% ipython --no-banner

In [1]: import numpy as np

In [2]: np.set_printoptions(precision=2, suppress=True, linewidth=200)

In [3]: X = np.load("data.npy")

In [4]: X
Out[4]: 
array([[-3,  0, -3,  0, -3,  0],
       [-3, -2, -3, -2, -3, -2],
       [-1,  1, -1,  1, -1,  1],
       [-3,  0, -3,  0, -3,  0],
       [-3, -2, -3, -2, -3, -2],
       [-1,  1, -1,  1, -1,  1]])

In [5]: # columns 0 and 2 are equal

In [6]: np.linalg.norm(X, axis=1)
Out[6]: array([5.2 , 6.24, 2.45, 5.2 , 6.24, 2.45])

In [7]: np.round(np.linalg.norm(X, 1), 2), np.round(np.linalg.norm(X, np.inf), 2)
Out[7]: (np.float64(14.0), np.float64(15.0))

In [8]: X[5] @ X[1]
Out[8]: np.int64(3)

In [9]: round(float(np.linalg.norm(X[5] - X[1])), 2)
Out[9]: 6.24

In [10]: X.reshape(-1, 2)
Out[10]: 
array([[-3,  0],
       [-3,  0],
       [-3,  0],
       [-3, -2],
       [-3, -2],
       [-3, -2],
       [-1,  1],
       [-1,  1],
       [-1,  1],
       [-3,  0],
       [-3,  0],
       [-3,  0],
       [-3, -2],
       [-3, -2],
       [-3, -2],
       [-1,  1],
       [-1,  1],
       [-1,  1]])

In [11]: blk = X.reshape(6, 2, -1)

In [12]: blk.transpose(1, 0, 2)
Out[12]: 
array([[[-3,  0, -3],
        [-3, -2, -3],
        [-1,  1, -1],
        [-3,  0, -3],
        [-3, -2, -3],
        [-1,  1, -1]],

       [[ 0, -3,  0],
        [-2, -3, -2],
        [ 1, -1,  1],
        [ 0, -3,  0],
        [-2, -3, -2],
        [ 1, -1,  1]]])

In [13]: blk.sum(axis=1)
Out[13]: 
array([[-3, -3, -3],
       [-5, -5, -5],
       [ 0,  0,  0],
       [-3, -3, -3],
       [-5, -5, -5],
       [ 0,  0,  0]])

In [14]: np.swapaxes(blk, 1, 2)[3]
Out[14]: 
array([[-3,  0],
       [ 0, -3],
       [-3,  0]])
